$ python -q
>>> import numpy as np
>>> np.set_printoptions(precision=1, suppress=True, linewidth=140)
>>> def rd(a):
...     return np.round(a, 1) + 0
... 
>>> K = np.load("x.npy")
>>> K
array([[-8,  0,  0],
       [ 6, -9,  0],
       [-2,  5,  0]])
>>> # triangular, det is the product of the diagonal
>>> vec = np.array([-2, -1, -1])
>>> a = np.maximum(K @ vec, 0)
>>> K * (a > 1e-9)[:, None]
array([[-8,  0,  0],
       [ 0,  0,  0],
       [ 0,  0,  0]])
>>> np.maximum(K @ vec, 0) - np.maximum(-K @ vec, 0)
array([16, -3, -1])
>>> rd(np.tanh(K @ vec))
array([ 1. , -1. , -0.8])
>>> K.T @ a
array([-128,    0,    0])
>>> np.maximum(K @ (3 * vec), 0)
array([48,  0,  0])
>>> proj = np.triu(np.array([[-1, 0, -1], [-2, -1, -2], [-1, -3, 2]]), 1) + np.eye(3)
>>> other = proj @ K @ np.linalg.inv(proj)
>>> proj @ K - K @ proj
array([[  2.,  -5.,  -8.],
       [  4., -10., -12.],
       [  0.,   0.,   8.]])
>>> rd(np.poly(other))
array([ 1., 17., 72.,  0.])
>>> r = np.linalg.matrix_rank(K)
>>> r
np.int64(2)
>>> ns = np.linalg.svd(K)[2][r:].T
>>> [int(np.linalg.matrix_rank(np.delete(K, i, axis=0))) for i in range(3)]
[2, 2, 2]
>>> np.linalg.matrix_rank(K.T @ K), np.linalg.matrix_rank(K @ K.T)
(np.int64(2), np.int64(2))
>>> K @ ns
array([[0.],
       [0.],
       [0.]])
>>> J = np.loadtxt("sample7.csv", delimiter=",")
>>> J
array([[1., 3., 3., 3.],
       [3., 1., 3., 3.],
       [3., 3., 1., 3.],
       [3., 3., 3., 1.]])
>>> def softmax(z):
...     e = np.exp(z - z.max(axis=-1, keepdims=True))
...     return e / e.sum(axis=-1, keepdims=True)
... 
>>> softmax(J).sum(axis=1)
array([1., 1., 1., 1.])
>>> rd(softmax(J[3]))
array([0.3, 0.3, 0.3, 0. ])
>>> scores = J @ J.T / np.sqrt(4)
>>> rd(softmax(scores + np.triu(np.full(scores.shape, -np.inf), 1)))
array([[1. , 0. , 0. , 0. ],
       [0.1, 0.9, 0. , 0. ],
       [0.1, 0.1, 0.8, 0. ],
       [0.1, 0.1, 0.1, 0.7]])
>>> rd(softmax(scores))
array([[0.7, 0.1, 0.1, 0.1],
       [0.1, 0.7, 0.1, 0.1],
       [0.1, 0.1, 0.7, 0.1],
       [0.1, 0.1, 0.1, 0.7]])
>>> softmax(scores).round(6).argmax(axis=1)
array([0, 1, 2, 3])
